% python3 -q
>>> import numpy as np
>>> from numpy import linalg as LA
>>> np.set_printoptions(precision=3, suppress=True, linewidth=120)
>>> def rd(a):
...     return np.round(a, 3) + 0
... 
>>> feats = np.loadtxt("sample4.csv", delimiter=",")
>>> feats
array([[0., 1., 1., 0., 1., 0., 1., 1.],
       [1., 0., 1., 0., 1., 0., 0., 1.],
       [1., 1., 0., 0., 1., 0., 1., 0.],
       [0., 0., 0., 0., 0., 1., 0., 0.],
       [1., 1., 1., 0., 0., 0., 1., 1.],
       [0., 0., 0., 1., 0., 0., 0., 0.],
       [1., 0., 1., 0., 1., 0., 0., 0.],
       [1., 1., 0., 0., 1., 0., 0., 0.]])
>>> # 2 blocks once reordered
>>> rng = np.random.default_rng(47089)
>>> lab = rng.permutation(8)
>>> M2 = feats[:, lab] * rng.choice([-1, 1], 8)
>>> M2
array([[-1.,  0.,  1.,  1., -1., -0.,  1., -0.],
       [-1.,  1.,  0.,  1., -0., -0.,  1., -0.],
       [-1.,  1.,  1.,  0., -1., -0.,  0., -0.],
       [-0.,  0.,  0.,  0., -0., -1.,  0., -0.],
       [-0.,  1.,  1.,  1., -1., -0.,  1., -0.],
       [-0.,  0.,  0.,  0., -0., -0.,  0., -1.],
       [-1.,  1.,  0.,  0., -0., -0.,  1., -0.],
       [-1.,  1.,  0.,  0., -1., -0.,  0., -0.]])
>>> U, _, Vt = LA.svd(feats.T @ M2)
>>> rd(LA.lstsq(feats, M2)[0])
array([[ 0.,  1.,  0.,  0.,  0.,  0.,  0.,  0.],
       [ 0.,  0.,  0.,  0., -1.,  0.,  0.,  0.],
       [ 0.,  0.,  0.,  0.,  0.,  0.,  1.,  0.],
       [ 0.,  0.,  0.,  0.,  0.,  0.,  0., -1.],
       [-1.,  0.,  0.,  0.,  0.,  0.,  0.,  0.],
       [ 0.,  0.,  0.,  0.,  0., -1.,  0.,  0.],
       [ 0.,  0.,  1.,  0.,  0.,  0.,  0.,  0.],
       [ 0.,  0.,  0.,  1.,  0.,  0.,  0.,  0.]])
>>> F = np.array([[0, -2, -1, 2],
...     [0, 2, 1, 0],
...     [0, -2, -2, -1],
...     [-1, -1, 0, 0],
...     [1, -2, 1, -2],
...     [-1, -2, -1, 0],
...     [2, 0, -2, 0],
...     [0, 2, 2, 1],
...     [0, -2, -2, 0],
...     [2, -1, -1, -1],
...     [2, -2, -1, -2],
...     [1, 2, -2, -2],
...     [2, 0, -1, 2]])
>>> F
array([[ 0, -2, -1,  2],
       [ 0,  2,  1,  0],
       [ 0, -2, -2, -1],
       [-1, -1,  0,  0],
       [ 1, -2,  1, -2],
       [-1, -2, -1,  0],
       [ 2,  0, -2,  0],
       [ 0,  2,  2,  1],
       [ 0, -2, -2,  0],
       [ 2, -1, -1, -1],
       [ 2, -2, -1, -2],
       [ 1,  2, -2, -2],
       [ 2,  0, -1,  2]])
>>> hat = F @ LA.solve(F.T @ F, F.T)
>>> rd(hat @ F[:, 3])
array([ 2.,  0., -1.,  0., -2.,  0.,  0.,  1.,  0., -1., -2., -2.,  2.])
>>> rd(LA.eigvalsh(hat))
array([0., 0., 0., 0., 0., 0., 0., 0., 0., 1., 1., 1., 1.])
>>> rd(np.diag(hat))
array([0.35 , 0.114, 0.229, 0.087, 0.533, 0.204, 0.291, 0.229, 0.205, 0.222, 0.372, 0.642, 0.522])
